In [1]: import numpy as np

In [2]: np.set_printoptions(suppress=True, linewidth=100)

In [3]: def rnd(a):
   ...:     return np.round(a, 2) + 0
   ...: 

In [4]: data = np.loadtxt("out14.csv", delimiter=",")

In [5]: data
Out[5]: 
array([[4., 5., 0., 0., 0.],
       [5., 5., 5., 0., 0.],
       [0., 5., 1., 5., 0.],
       [0., 0., 5., 1., 5.],
       [0., 0., 0., 5., 2.]])

In [6]: Q, evecs = np.linalg.qr(data[:, :2])[0], np.linalg.qr(data[:, 2:])[0]

In [7]: sv = np.linalg.svd(Q.T @ evecs, compute_uv=False)

In [8]: rnd(sv)
Out[8]: array([0.82, 0.66])

In [9]: rnd(np.degrees(np.arccos(sv.clip(0, 1))))
Out[9]: array([34.94, 48.58])

In [10]: W0 = np.loadtxt("w.csv", delimiter=",")

In [11]: rnd(W0)
Out[11]: 
array([[ -3.19,   5.93,   6.62,  -1.84,  -4.51,  -6.83,  -6.74,  12.4 ,   1.23,   6.32],
       [ -1.66,   6.34,   5.72,   4.27, -14.79,  -0.31,  -6.91,   3.08,   4.74,   2.73],
       [  3.11,  -4.24,  -5.38,   4.29,  -1.53,   8.22,   4.96, -13.72,   0.75,  -6.44],
       [  1.07,   2.09,   0.62,   7.16, -14.06,   6.35,  -1.99,  -8.39,   4.72,  -2.82],
       [  2.08,  -6.67,  -6.27,  -3.29,  13.63,   1.67,   7.32,  -5.18,  -4.33,  -3.64],
       [ -2.3 ,   6.77,   6.51,   2.68, -12.8 ,  -2.44,  -7.47,   6.35,   4.03,   4.13],
       [ -2.29,   0.97,   2.47,  -6.6 ,   9.32,  -8.18,  -1.41,  12.32,  -3.25,   5.1 ],
       [ -2.81,   6.76,   6.9 ,   0.87,  -9.87,  -4.47,  -7.54,   9.3 ,   3.03,   5.29],
       [  1.12,   1.97,   0.49,   7.17, -13.93,   6.46,  -1.86,  -8.59,   4.68,  -2.93],
       [ -1.81,  -0.36,   1.17,  -7.02,  11.66,  -7.59,   0.06,  10.9 ,  -3.99,   4.23],
       [  3.09,  -4.05,  -5.23,   4.48,  -2.08,   8.29,   4.76, -13.75,   0.93,  -6.4 ],
       [  1.03,  -5.65,  -4.73,  -5.42,  15.75,  -1.54,   6.07,  -0.1 ,  -5.11,  -1.39],
       [  0.67,  -5.16,  -4.11,  -5.93,  15.96,  -2.5 ,   5.5 ,   1.5 ,  -5.2 ,  -0.64],
       [ -0.03,   4.18,   2.93,   6.61, -15.81,   4.05,  -4.37,  -4.17,   5.21,  -0.65],
       [ -2.98,   3.51,   4.78,  -5.  ,   3.58,  -8.43,  -4.18,  13.73,  -1.42,   6.27],
       [  2.83,  -6.75,  -6.91,  -0.76,   9.69,   4.57,   7.53,  -9.45,  -2.97,  -5.35],
       [ -2.17,   6.72,   6.37,   3.06, -13.32,  -1.98,  -7.38,   5.65,   4.22,   3.84],
       [  0.32,   3.56,   2.23,   6.87, -15.46,   4.84,  -3.66,  -5.58,   5.12,  -1.36],
       [ -1.09,   5.72,   4.83,   5.33, -15.7 ,   1.38,  -6.16,   0.36,   5.09,   1.51],
       [  2.2 ,  -0.71,  -2.21,   6.7 ,  -9.82,   8.09,   1.12, -12.07,   3.41,  -4.94],
       [ -3.15,   6.14,   6.74,  -1.37,  -5.53,  -6.48,  -6.96,  11.97,   1.57,   6.2 ],
       [  3.21,  -5.63,  -6.43,   2.4 ,   3.24,   7.22,   6.43, -12.84,  -0.81,  -6.42],
       [ -1.87,  -0.18,   1.34,  -6.98,  11.37,  -7.68,  -0.14,  11.11,  -3.9 ,   4.35],
       [ -3.04,   3.8 ,   5.02,  -4.73,   2.79,  -8.37,  -4.49,  13.75,  -1.16,   6.35],
       [ -3.08,   4.03,   5.21,  -4.5 ,   2.13,  -8.3 ,  -4.74,  13.75,  -0.95,   6.4 ]])

In [12]: theta = np.radians(135)

In [13]: R = np.eye(10)

In [14]: R[5, 5] = R[1, 1] = np.cos(theta)

In [15]: R[5, 1], R[1, 5] = -np.sin(theta), np.sin(theta)

In [16]: rnd(R)
Out[16]: 
array([[ 1.  ,  0.  ,  0.  ,  0.  ,  0.  ,  0.  ,  0.  ,  0.  ,  0.  ,  0.  ],
       [ 0.  , -0.71,  0.  ,  0.  ,  0.  ,  0.71,  0.  ,  0.  ,  0.  ,  0.  ],
       [ 0.  ,  0.  ,  1.  ,  0.  ,  0.  ,  0.  ,  0.  ,  0.  ,  0.  ,  0.  ],
       [ 0.  ,  0.  ,  0.  ,  1.  ,  0.  ,  0.  ,  0.  ,  0.  ,  0.  ,  0.  ],
       [ 0.  ,  0.  ,  0.  ,  0.  ,  1.  ,  0.  ,  0.  ,  0.  ,  0.  ,  0.  ],
       [ 0.  , -0.71,  0.  ,  0.  ,  0.  , -0.71,  0.  ,  0.  ,  0.  ,  0.  ],
       [ 0.  ,  0.  ,  0.  ,  0.  ,  0.  ,  0.  ,  1.  ,  0.  ,  0.  ,  0.  ],
       [ 0.  ,  0.  ,  0.  ,  0.  ,  0.  ,  0.  ,  0.  ,  1.  ,  0.  ,  0.  ],
       [ 0.  ,  0.  ,  0.  ,  0.  ,  0.  ,  0.  ,  0.  ,  0.  ,  1.  ,  0.  ],
       [ 0.  ,  0.  ,  0.  ,  0.  ,  0.  ,  0.  ,  0.  ,  0.  ,  0.  ,  1.  ]])

In [17]: Y = W0 @ R.T

In [18]: rnd(np.abs(Y - W0).max(axis=0))
Out[18]: array([ 0.  , 15.06,  0.  ,  0.  ,  0.  , 13.31,  0.  ,  0.  ,  0.  ,  0.  ])

In [19]: np.allclose(np.linalg.norm(W0, axis=1), np.linalg.norm(Y, axis=1))
Out[19]: True

In [20]: np.allclose(W0 @ W0.T, Y @ Y.T)
Out[20]: True
